$ ipython --no-banner

In [1]: import numpy as np

In [2]: np.set_printoptions(precision=2, suppress=True, linewidth=200)

In [3]: rnd = lambda a: np.round(a, 2) + 0

In [4]: O, _ = np.linalg.qr(np.array([[-0.8, -0.5, 1.5, 1.2, -0.5, -0.7, -1.7, 0.8],
   ...:     [-0.6, 0.5, 0.3, -0.2, -1.2, -1.2, -0.8, 0.3],
   ...:     [0.4, 0.1, 0.4, 0.9, 0.1, -0.3, 0.7, 0.2],
   ...:     [0.1, -0.2, 1.4, -1.9, 0.1, -0.1, 1.7, -0.4],
   ...:     [-1.7, 1.2, 0.4, -0.9, -0.3, -0.1, 0.7, 1.7],
   ...:     [1.3, -0.2, 0.7, -0.3, -0.2, 0.5, -1.4, -0.7],
   ...:     [0.8, -1.9, -1.3, -0.7, -0.3, -0.6, -0.6, -0.3],
   ...:     [0.0, 0.5, 1.5, -0.3, 1.0, 1.0, -0.9, 1.4]]))

In [5]: feats = -3 * O

In [6]: print(rnd(feats))
[[ 0.95 -1.49  1.81 -1.44 -0.35  0.58 -0.26 -0.03]
 [ 0.71  0.24  0.06  0.22 -2.23 -0.88  1.54 -0.53]
 [-0.47  0.51  0.4  -1.05 -0.16 -1.94 -0.44  1.81]
 [-0.12 -0.22  1.6   1.97 -0.04 -1.02 -1.08 -0.53]
 [ 2.02  0.33 -0.21  1.03 -0.09  0.71 -0.25  1.77]
 [-1.54  0.86  0.91  0.21 -1.3   1.61 -0.15  0.85]
 [-0.95 -2.23 -0.47  0.86 -0.03 -0.09  0.96  1.12]
 [ 0.    0.77  1.38  0.2   1.48  0.04  2.05  0.25]]

In [7]: print(rnd(np.linalg.svd(feats, compute_uv=False)))
[3. 3. 3. 3. 3. 3. 3. 3.]

In [8]: print(rnd(feats @ feats.T))
[[9. 0. 0. 0. 0. 0. 0. 0.]
 [0. 9. 0. 0. 0. 0. 0. 0.]
 [0. 0. 9. 0. 0. 0. 0. 0.]
 [0. 0. 0. 9. 0. 0. 0. 0.]
 [0. 0. 0. 0. 9. 0. 0. 0.]
 [0. 0. 0. 0. 0. 9. 0. 0.]
 [0. 0. 0. 0. 0. 0. 9. 0.]
 [0. 0. 0. 0. 0. 0. 0. 9.]]

In [9]: print(rnd(feats.T @ feats))
[[9. 0. 0. 0. 0. 0. 0. 0.]
 [0. 9. 0. 0. 0. 0. 0. 0.]
 [0. 0. 9. 0. 0. 0. 0. 0.]
 [0. 0. 0. 9. 0. 0. 0. 0.]
 [0. 0. 0. 0. 9. 0. 0. 0.]
 [0. 0. 0. 0. 0. 9. 0. 0.]
 [0. 0. 0. 0. 0. 0. 9. 0.]
 [0. 0. 0. 0. 0. 0. 0. 9.]]

In [10]: r0 = np.array([8, 4, 3, 1, 6, 9, 1, 8])

In [11]: other = feats + np.outer(r0, np.eye(8)[3])

In [12]: print(rnd(np.linalg.det(other) / np.linalg.det(feats)), rnd(1 + np.linalg.solve(feats, r0)[3]))
0.86 0.86

In [13]: r0 = np.array([7, 3])

In [14]: print(rnd(np.correlate(feats[6], feats[4], "full")))
[-1.68 -3.71 -0.96  0.15 -1.37 -1.61  1.29  0.   -4.45 -0.06  2.63  0.86 -0.1   2.32  2.25]

In [15]: A = np.load("run12.npy")

In [16]: print(A)
[[-0.98  0.95 -0.28  0.94 -0.8  -0.21 -0.26  0.74  0.79]
 [ 0.95 -0.97  0.72 -0.98  0.76 -0.72 -0.29 -0.89 -0.54]
 [ 0.68 -0.82  0.53 -0.85  0.46 -0.6  -0.26 -0.68 -0.22]
 [ 0.06  0.47 -0.47  0.56 -0.1   0.67  0.37  0.46 -0.18]
 [-0.85  0.98 -0.89  0.99 -0.72  0.96  0.67  0.95  0.18]
 [-0.99  0.96 -0.05  0.94 -0.86 -0.64 -0.52  0.7   0.89]
 [-0.88  0.42  0.37  0.25 -0.46 -0.76 -0.52 -0.02  0.65]
 [-0.74  0.89 -0.64  0.91 -0.54  0.72  0.35  0.77  0.24]
 [-0.99  1.   -0.89  1.   -0.92  0.89  0.45  0.98  0.74]
 [ 0.98 -0.95  0.28 -0.94  0.8   0.21  0.26 -0.74 -0.79]
 [ 0.69 -0.6   0.15 -0.58  0.38  0.    0.06 -0.36 -0.35]
 [ 0.99 -0.6  -0.79 -0.24  0.76  0.99  0.88  0.27 -0.94]
 [-0.99  0.97 -0.25  0.96 -0.86 -0.37 -0.37  0.78  0.86]
 [ 0.99 -0.98  0.51 -0.98  0.89 -0.06  0.18 -0.88 -0.85]
 [-0.72 -0.6   0.82 -0.78 -0.1  -0.97 -0.78 -0.74  0.65]
 [-0.63  0.36  0.08  0.3  -0.29 -0.32 -0.21  0.12  0.36]
 [ 0.56 -0.07 -0.3   0.05  0.2   0.58  0.35  0.14 -0.38]
 [-1.    1.   -0.89  1.   -0.98  0.77  0.18  0.99  0.93]
 [-0.97  0.94 -0.39  0.94 -0.76  0.06 -0.12  0.75  0.71]
 [ 1.   -1.    0.83 -1.    0.95 -0.72 -0.18 -0.97 -0.87]
 [-0.74  0.13  0.41 -0.04 -0.29 -0.73 -0.47 -0.18  0.52]
 [ 0.96 -0.75 -0.25 -0.65  0.66  0.74  0.54 -0.27 -0.78]
 [-0.45  0.81 -0.65  0.86 -0.38  0.79  0.45  0.73  0.  ]
 [ 0.35  0.42 -0.56  0.56  0.    0.79  0.49  0.49 -0.35]
 [ 0.93 -0.51 -0.41 -0.33  0.54  0.81  0.58  0.   -0.73]
 [-1.    0.98  0.03  0.97 -0.92 -0.79 -0.65  0.75  0.95]
 [-0.97  0.65  0.49  0.46 -0.66 -0.89 -0.69  0.04  0.83]
 [ 0.49  0.24 -0.49  0.39  0.1   0.76  0.47  0.38 -0.4 ]
 [-0.06  0.35 -0.29  0.41 -0.1   0.42  0.21  0.31 -0.06]
 [ 1.   -0.97 -0.56 -0.92  0.94  0.98  0.87 -0.48 -0.98]
 [ 0.99 -0.99  0.7  -0.99  0.91 -0.47 -0.03 -0.93 -0.83]
 [-0.8   0.66 -0.1   0.64 -0.46 -0.15 -0.15  0.38  0.46]
 [-1.    1.   -0.87  1.   -0.97  0.73  0.15  0.99  0.92]
 [ 0.99 -0.99  0.76 -0.99  0.91 -0.64 -0.15 -0.95 -0.8 ]
 [-1.    0.99 -0.13  0.98 -0.94 -0.7  -0.6   0.83  0.95]]

In [17]: O, r_ = np.linalg.qr(A)

In [18]: print(np.allclose(r_.T @ r_, A.T @ A))
True

In [19]: print(rnd(abs(r_[0, 0])), rnd(np.linalg.norm(A[:, 0])))
5.03 5.03

In [20]: print(np.trace(O @ O.T))
9.0
